$ python -q
>>> import numpy as np
>>> np.set_printoptions(precision=2, suppress=True, linewidth=120, sign=" ")
>>> tidy = lambda a: np.round(a, 2) + 0
>>> feats = np.load("mat.npy")
>>> print(feats)
[[ 0.84  3.17  0.79 -0.85  1.81 -3.54  1.98  3.26]
 [ 0.91  2.7   0.75 -0.99  2.69 -3.26  1.92  2.75]
 [ 0.23 -0.78  0.16  0.32 -0.76  1.44 -0.82 -0.76]
 [ 1.16  2.45  0.81 -1.57  2.02 -2.65  2.01  2.53]
 [ 0.99  4.51  0.64 -1.38  2.22 -4.26  2.52  4.42]
 [-0.53 -1.03 -0.71  0.38 -1.29  1.24 -0.95 -0.79]
 [-0.02  0.5   0.47  0.3   0.41 -0.19  0.42  0.06]
 [-0.29 -2.   -1.39  0.34 -1.23  1.61 -2.07 -1.64]
 [-0.32 -0.95 -0.37  0.2  -1.18  1.83 -0.47 -1.63]
 [-1.86 -4.6  -2.25  1.69 -2.43  4.51 -2.73 -4.7 ]
 [ 1.7   3.85  1.17 -1.45  2.02 -3.86  2.14  3.53]
 [-1.16 -4.55 -1.29  1.67 -3.81  5.45 -2.94 -4.55]
 [ 1.44  3.37  1.11 -1.    2.07 -4.08  3.17  3.4 ]
 [-1.74 -6.49 -2.1   1.92 -3.98  5.95 -3.68 -6.54]
 [ 0.55  2.57  1.01 -0.89  2.12 -2.06  1.27  2.12]
 [ 0.45  0.78  0.15 -0.77  0.01 -0.29  0.29  0.63]
 [-0.22 -2.43 -0.83  0.7  -1.63  2.2  -1.26 -2.77]
 [-2.1  -4.41 -1.3   2.1  -3.18  4.67 -3.14 -5.14]
 [-0.51 -3.33 -1.35  1.51 -2.28  3.1  -1.99 -3.3 ]
 [ 0.33  1.59 -0.26 -0.83  1.71 -1.98  0.81  1.84]]
>>> t3 = np.stack([feats, 3 * feats, feats[::-1]])
>>> tidy(np.linalg.norm(t3, axis=(1, 2)))
array([ 29.93,  89.79,  29.93])
>>> W2 = feats[[2, 13]].astype(float)
>>> for _ in range(5):
...     z = np.linalg.norm(feats[:, None] - W2, axis=-1).argmin(axis=1)
...     W2 = np.array([feats[z == j].mean(axis=0) for j in range(2)])
... 
>>> z
array([ 0,  0,  1,  0,  0,  1,  0,  1,  1,  1,  0,  1,  0,  1,  0,  0,  1,  1,  1,  0])
>>> print(np.bincount(z))
[ 10  10]
>>> tidy(W2[1] - W2[0])
array([-1.68, -5.61, -1.81,  2.03, -3.88,  5.82, -3.66, -5.64])
>>> tidy(W2)
array([[ 0.84,  2.55,  0.66, -0.94,  1.71, -2.62,  1.65,  2.45],
       [-0.85, -3.06, -1.14,  1.08, -2.18,  3.2 , -2.  , -3.18]])
>>> t3 = np.stack([W2, 3 * W2, W2[::-1]])
>>> print(t3.shape)
(3, 2, 8)
>>> (t3 @ W2.T).shape
(3, 2, 2)
>>> print(np.linalg.matrix_rank(t3.reshape(3, -1)))
2
>>> print(np.linalg.matrix_rank(t3))
[ 2  2  2]
>>> K = np.load("run7.npy")
>>> print(tidy(K))
[[-1.19  1.43 -1.23 -0.22 -0.55 -1.48 -1.63 -0.58 -0.57 -2.27]
 [-0.95  0.08 -1.09  0.2  -2.31  0.63 -1.24 -0.42  1.75  1.82]
 [ 0.95  1.15 -1.6  -0.05 -0.11 -1.58  0.83  2.7   0.3   0.8 ]
 [-2.14 -0.39 -1.46 -0.46  0.57  2.08  1.27  1.19  0.29 -1.06]
 [-2.38  0.68  1.1  -0.66 -0.08 -0.83  0.39  0.25 -1.96  1.85]
 [ 0.   -1.5  -0.28 -0.34 -2.26 -1.25  2.34 -0.82 -0.32 -0.79]
 [-1.19 -0.75  1.14 -1.07  1.14 -1.74  0.03  0.19  2.67 -0.24]
 [ 0.71  1.27  1.69 -2.38 -1.54  1.1  -0.12  1.    0.24 -0.83]
 [ 0.24 -2.72 -0.52 -1.29 -0.12 -0.25 -1.92  1.27 -1.12  0.09]
 [ 0.71  0.45 -1.7  -2.58  1.09  0.04  0.45 -1.84 -0.09  0.96]]
>>> r0 = np.array([-2, -2])
>>> tidy(np.correlate(feats[5], feats[10], "full"))
array([ -1.87,  -4.77,  -2.66,   2.73,  -2.31,  -0.41,   2.83, -18.46,   2.31,  -1.92,  -3.09,   2.62,  -2.47,  -4.66,
        -1.34])
>>> tidy(np.convolve(feats[5], r0))
array([ 1.06,  3.12,  3.48,  0.66,  1.82,  0.1 , -0.58,  3.48,  1.58])
>>> tidy(np.abs(K).max())
np.float64(2.72)
>>> np.count_nonzero(K)
np.int64(99)
>>> tidy(np.linalg.norm(K))
np.float64(12.65)
>>> tidy(K.mean(axis=0))
array([-0.52, -0.03, -0.4 , -0.89, -0.42, -0.33,  0.04,  0.29,  0.12,  0.03])
>>> A2 = K / np.linalg.norm(K, axis=1, keepdims=True)
>>> C2 = A2 @ A2.T
>>> print(tidy(C2[0]))
[ 1.  0.  0.  0.  0.  0.  0.  0.  0.  0.]
>>> print(tidy(np.degrees(np.arccos(np.clip(C2[0, 5], -1, 1)))))
90.0
>>> tidy(np.linalg.norm(feats, 2) / np.linalg.norm(feats))
np.float64(0.99)
>>> round(np.log10(np.linalg.cond(feats)))
2
>>> np.argsort(-np.linalg.norm(feats, axis=0).round(6), kind="stable")[:3]
array([ 5,  7,  1])
>>> tidy(np.abs(np.linalg.svd(feats)[2][-1]))
array([ 0.43,  0.28,  0.37,  0.53,  0.31,  0.44,  0.11,  0.07])
>>> [round(float(x), 2) for x in np.linalg.svd(feats, compute_uv=False)[:3]]
[29.65, 2.25, 1.93]
>>> r0 = np.array([7, 7, 8, 5, 5, 2, 7])
>>> rng = np.random.default_rng(113)
>>> J = np.outer(rng.normal(size=24), r0) + 0.02 * rng.normal(size=(24, 7))
>>> tidy(J)
array([[ 11.14,  11.2 ,  12.77,   7.96,   7.97,   3.17,  11.19],
       [  3.68,   3.67,   4.22,   2.68,   2.57,   1.03,   3.71],
       [ -0.41,  -0.41,  -0.47,  -0.3 ,  -0.29,  -0.11,  -0.42],
       [-15.68, -15.67, -17.92, -11.17, -11.18,  -4.46, -15.63],
       [  6.92,   6.93,   7.9 ,   4.96,   4.92,   1.98,   6.91],
       [ 17.18,  17.18,  19.61,  12.3 ,  12.27,   4.89,  17.19],
       [ 17.36,  17.36,  19.89,  12.42,  12.39,   4.97,  17.4 ],
       [  3.5 ,   3.51,   4.  ,   2.51,   2.53,   1.01,   3.5 ],
       [ -4.3 ,  -4.28,  -4.91,  -3.05,  -3.05,  -1.21,  -4.29],
       [  6.51,   6.51,   7.35,   4.6 ,   4.64,   1.87,   6.5 ],
       [-14.12, -14.11, -16.14, -10.05, -10.07,  -4.07, -14.1 ],
       [ -3.39,  -3.36,  -3.88,  -2.43,  -2.42,  -0.94,  -3.4 ],
       [  4.46,   4.46,   5.11,   3.22,   3.21,   1.31,   4.48],
       [  3.28,   3.31,   3.75,   2.38,   2.35,   0.92,   3.31],
       [  2.76,   2.77,   3.16,   1.97,   1.95,   0.81,   2.75],
       [-10.46, -10.48, -11.94,  -7.46,  -7.52,  -3.03, -10.48],
       [-13.45, -13.44, -15.38,  -9.58,  -9.58,  -3.87, -13.43],
       [  2.04,   2.04,   2.32,   1.47,   1.45,   0.54,   2.06],
       [  6.69,   6.7 ,   7.62,   4.76,   4.77,   1.92,   6.71],
       [ -2.39,  -2.32,  -2.74,  -1.74,  -1.68,  -0.7 ,  -2.4 ],
       [ -8.08,  -8.13,  -9.26,  -5.78,  -5.77,  -2.29,  -8.11],
       [  2.69,   2.63,   3.03,   1.9 ,   1.9 ,   0.76,   2.69],
       [  9.02,   9.03,  10.31,   6.4 ,   6.48,   2.59,   9.  ],
       [  0.39,   0.41,   0.46,   0.31,   0.32,   0.12,   0.43]])
>>> tidy(np.trace(K))
np.float64(-3.63)
